In [1]: import numpy as np

In [2]: np.set_printoptions(precision=2, suppress=True, linewidth=200)

In [3]: tidy = lambda a: np.round(a, 2) + 0

In [4]: ang = np.deg2rad(30)

In [5]: X = np.eye(14)

In [6]: X[np.ix_([4, 12], [4, 12])] = [[np.cos(ang), -np.sin(ang)], [np.sin(ang), np.cos(ang)]]

In [7]: print(tidy(X))
[[ 1.    0.    0.    0.    0.    0.    0.    0.    0.    0.    0.    0.    0.    0.  ]
 [ 0.    1.    0.    0.    0.    0.    0.    0.    0.    0.    0.    0.    0.    0.  ]
 [ 0.    0.    1.    0.    0.    0.    0.    0.    0.    0.    0.    0.    0.    0.  ]
 [ 0.    0.    0.    1.    0.    0.    0.    0.    0.    0.    0.    0.    0.    0.  ]
 [ 0.    0.    0.    0.    0.87  0.    0.    0.    0.    0.    0.    0.   -0.5   0.  ]
 [ 0.    0.    0.    0.    0.    1.    0.    0.    0.    0.    0.    0.    0.    0.  ]
 [ 0.    0.    0.    0.    0.    0.    1.    0.    0.    0.    0.    0.    0.    0.  ]
 [ 0.    0.    0.    0.    0.    0.    0.    1.    0.    0.    0.    0.    0.    0.  ]
 [ 0.    0.    0.    0.    0.    0.    0.    0.    1.    0.    0.    0.    0.    0.  ]
 [ 0.    0.    0.    0.    0.    0.    0.    0.    0.    1.    0.    0.    0.    0.  ]
 [ 0.    0.    0.    0.    0.    0.    0.    0.    0.    0.    1.    0.    0.    0.  ]
 [ 0.    0.    0.    0.    0.    0.    0.    0.    0.    0.    0.    1.    0.    0.  ]
 [ 0.    0.    0.    0.    0.5   0.    0.    0.    0.    0.    0.    0.    0.87  0.  ]
 [ 0.    0.    0.    0.    0.    0.    0.    0.    0.    0.    0.    0.    0.    1.  ]]

In [8]: # 13 blocks once reordered

In [9]: print(tidy(np.abs(np.linalg.eigvals(X)).max()))
1.0

In [10]: print(tidy(np.sort(np.abs(np.linalg.eigvals(X)))))
[1. 1. 1. 1. 1. 1. 1. 1. 1. 1. 1. 1. 1. 1.]

In [11]: print(np.allclose(X @ X.T, X.T @ X))
True

In [12]: print(np.allclose(X, X.T))
False

In [13]: vec = np.array([0, 2, 0, -1, 0, -2, -1, -2, 0, -1, 1, 1, 2, 0])

In [14]: y = X @ vec

In [15]: b, lr = np.zeros(14), 1 / np.linalg.norm(X, 2) ** 2

In [16]: for i in range(50):
    ...:     b -= lr * X.T @ (X @ b - y)
    ...:     if i % 10 == 0: print(i, round(np.linalg.norm(X @ b - y), 2))
    ...: 
0 0.0
10 0.0
20 0.0
30 0.0
40 0.0

In [17]: print(tidy(np.linalg.cond(X)))
1.0

In [18]: print(tidy(b))
[ 0.  2.  0. -1.  0. -2. -1. -2.  0. -1.  1.  1.  2.  0.]

In [19]: r0 = np.array([1, 1, 3, -2, -3, 2, -3, 0, -1, -1, -3, 0, 1, 2])

In [20]: out = X + np.outer(r0, np.eye(14)[4])

In [21]: print(np.linalg.matrix_rank(np.linalg.inv(out) - np.linalg.inv(X), tol=1e-8))
1

In [22]: print(tidy(np.linalg.det(out) / np.linalg.det(X)), tidy(1 + np.linalg.solve(X, r0)[4]))
-1.1 -1.1

In [23]: data = np.load("run9.npy")

In [24]: print(data)
[[-2.29 -0.59  9.73 -1.9  -0.32]
 [-0.49 -0.46 -4.8  -0.68  1.4 ]
 [ 2.04  0.34  0.92  0.48  0.14]
 [ 0.76  0.2  -0.15 -1.81  0.02]
 [-0.64 -0.42  3.23 -1.04  1.32]
 [ 0.36 -0.27 -4.11  3.01  0.48]
 [-0.52  0.18 -5.96 -1.05 -0.11]
 [ 1.76 -0.02  8.06 -2.63 -0.56]
 [ 2.14 -0.37  3.15  0.29 -0.28]
 [-0.05  0.07 -5.45  0.04  0.83]
 [ 0.34 -0.02  8.34 -7.75 -0.14]
 [-0.77  0.42  2.76  1.11  0.61]
 [ 0.65  0.29  4.68  1.23  0.25]]

In [25]: vec = np.array([2, -2, 1, -1, 2])

In [26]: print(tidy(data @ np.ones(5)))
[ 4.63 -5.03  3.92 -0.98  2.45 -0.53 -7.46  6.61  4.93 -4.56  0.77  4.13  7.1 ]

In [27]: print(tidy((data * vec).sum(axis=1)))
[ 7.59 -1.38  4.12  2.82  6.47 -4.9  -6.53 13.13  7.32 -4.07 16.53  0.49  4.67]

In [28]: print(data @ np.eye(5)[4])
[-0.32  1.4   0.14  0.02  1.32  0.48 -0.11 -0.56 -0.28  0.83 -0.14  0.61  0.25]

In [29]: print(tidy(data @ vec))
[ 7.59 -1.38  4.12  2.82  6.47 -4.9  -6.53 13.13  7.32 -4.07 16.53  0.49  4.67]

In [30]: print(np.sign((data @ vec).round(6)))
[ 1. -1.  1.  1.  1. -1. -1.  1.  1. -1.  1.  1.  1.]

In [31]: cen = (data - data.mean(axis=0)) / data.std(axis=0)

In [32]: print(tidy(cen.std(axis=0)))
[1. 1. 1. 1. 1.]

In [33]: b = np.linalg.lstsq(np.delete(cen, 1, axis=1), cen[:, 1])[0]

In [34]: print(tidy(b))
[ 0.26 -0.22  0.04 -0.21]

In [35]: print(np.abs(b).argmax())
0

In [36]: cent = data[[12, 1]].astype(float)

In [37]: for _ in range(3):
    ...:     labels = np.linalg.norm(data[:, None] - cent, axis=-1).argmin(axis=1)
    ...:     cent = np.array([data[labels == j].mean(axis=0) for j in range(2)])
    ...: 

In [38]: print(labels)
[0 1 0 1 0 1 1 0 0 1 0 0 0]

In [39]: print(tidy(cent[1] - cent[0]))
[-0.39 -0.01 -9.2   1.18  0.4 ]

In [40]: print(np.abs(cent[1] - cent[0]).argmax())
2

In [41]: E = np.load("dump.npy")

In [42]: print(E)
[[-0.7  1.2  0.1  1.   1.8  1.   1.5  1.3 -0.5 -1.4 -0.3]
 [-2.5 -0.6 -0.4 -0.8 -0.6  0.8 -1.   1.9 -1.6  0.7  2.8]
 [-1.6  1.4  0.3  0.8 -1.2 -0.2  8.  -0.1  0.8 -0.8  0.4]
 [-0.9  0.3 -1.4  0.4  1.8  0.9  2.  -1.5 -0.7 -1.3 -0.4]
 [-0.7 -0.3  1.  -1.  -0.9 -0.9 11.  -0.5 -0.3  3.7  0.2]
 [-0.5  0.7  0.6 -0.4  0.8  2.3  1.  -0.6  1.5 -0.1  0.2]
 [-0.2 -1.1 -0.2 -0.7  0.   1.8 -9.   0.9 -0.1  0.7  3.5]
 [ 0.8 -1.1 -0.1 -1.5  0.2  0.1  7.  -1.1  0.4 -0.9  0.8]
 [ 1.7  0.5  0.2 -1.   1.1  0.4  5.5  0.4  0.7 -1.1 -0.5]
 [-0.6  0.2 -0.7  0.6 -0.5  0.2  0.5  0.1 -0.1 -2.3 -0.2]
 [-0.6 -3.1  1.9  0.9  1.6 -2.1 -6.  -0.9 -0.1  0.7 -0.9]
 [-1.  -0.3  0.9  0.1  0.6 -1.3 -4.5  0.8 -0.5 -0.6  0.5]
 [ 2.1  2.   0.1  0.6  1.3 -0.3 -1.  -0.4  0.9 -0.1 -0.6]
 [-0.8  0.3 -0.7 -1.  -0.1 -0.7  4.  -1.9 -1.5  2.   2.2]]

In [43]: vec = np.array([3, 1, -3, 2, 0, 1, 1, 3, 2, 3, 3])

In [44]: y = E @ vec

In [45]: print(tidy(y))
[  1.1   4.3   5.2  -5.5  12.3   1.4   5.4   2.9   6.7  -5.  -20.4 -10.5   6.4   5.2]

In [46]: print(tidy(np.linalg.pinv(E) @ E))
[[1. 0. 0. 0. 0. 0. 0. 0. 0. 0. 0.]
 [0. 1. 0. 0. 0. 0. 0. 0. 0. 0. 0.]
 [0. 0. 1. 0. 0. 0. 0. 0. 0. 0. 0.]
 [0. 0. 0. 1. 0. 0. 0. 0. 0. 0. 0.]
 [0. 0. 0. 0. 1. 0. 0. 0. 0. 0. 0.]
 [0. 0. 0. 0. 0. 1. 0. 0. 0. 0. 0.]
 [0. 0. 0. 0. 0. 0. 1. 0. 0. 0. 0.]
 [0. 0. 0. 0. 0. 0. 0. 1. 0. 0. 0.]
 [0. 0. 0. 0. 0. 0. 0. 0. 1. 0. 0.]
 [0. 0. 0. 0. 0. 0. 0. 0. 0. 1. 0.]
 [0. 0. 0. 0. 0. 0. 0. 0. 0. 0. 1.]]

In [47]: rng = np.random.default_rng(2709)

In [48]: y = y + 0.05 * rng.normal(size=14)

In [49]: print(tidy(y))
[  1.13   4.23   5.2   -5.45  12.32   1.42   5.41   2.97   6.69  -4.98 -20.41 -10.54   6.35   5.22]

In [50]: b, *_ = np.linalg.lstsq(E, y)

In [51]: print([round(float(np.linalg.norm(np.linalg.solve(E.T @ E + lam * np.eye(11), E.T @ y))), 2) for lam in (0, 1, 10, 100)])
[7.43, 5.52, 3.61, 1.2]

In [52]: print(tidy(b))
[ 3.04  0.99 -2.92  2.03 -0.04  1.07  1.    2.95  1.91  2.98  3.  ]

In [53]: out = E + rng.integers(-2, 3, (14, 10)) @ rng.integers(-2, 3, (10, 11))

In [54]: print(tidy(out))
[[ -1.7   3.2  -2.9   1.  -11.2   6.    3.5  -8.7   5.5   0.6  -1.3]
 [ -6.5   4.4  -6.4   5.2  -7.6  -5.2   2.   -3.1   0.4   2.7  -8.2]
 [ -4.6  11.4   1.3   6.8  -0.2   4.8   7.  -10.1   1.8  -3.8   1.4]
 [  3.1  -0.7   1.6   5.4  -5.2   7.9   1.   -3.5  -6.7  -9.3   3.6]
 [ -7.7  -2.3   1.  -13.    2.1  -5.9   7.    0.5   0.7  11.7   5.2]
 [ -2.5  -5.3   0.6  -0.4  -2.2  -4.7  12.   -1.6  -1.5   4.9  -5.8]
 [-10.2   7.9  -3.2  -4.7   6.    0.8 -19.   -3.1   0.9   4.7   9.5]
 [ -5.2  -0.1  -0.1  -3.5   5.2   1.1  11.   -7.1  -3.6   2.1   6.8]
 [  2.7  -6.5   4.2  -7.    3.1  -2.6  11.5  10.4   3.7   2.9   0.5]
 [  5.4  -4.8  -4.7   5.6 -12.5 -10.8  -0.5   2.1  -1.1  -0.3 -15.2]
 [ -1.6 -11.1   2.9  -7.1  -4.4  -7.1  -2.    0.1  -1.1   4.7  -2.9]
 [  6.  -11.3   4.9  -3.9 -12.4   0.7   2.5   3.8   2.5   1.4   0.5]
 [  5.1   2.    6.1   2.6   5.3  -4.3   0.    6.6   3.9   2.9  -1.6]
 [ -9.8   6.3   6.3  -6.    7.9   1.3   5.    9.1   1.5  -4.    6.2]]

In [55]: print(tidy(np.linalg.svd(out - E, compute_uv=False)))
[40.53 33.76 26.28 22.64 16.08 14.85 10.61  6.6   3.6   0.45  0.  ]

In [56]: print(np.abs(out - E).sum(axis=1))
[45. 57. 42. 48. 48. 44. 58. 38. 47. 64. 41. 56. 34. 62.]

In [57]: print(np.linalg.matrix_rank(out - E, tol=1e-8))
10
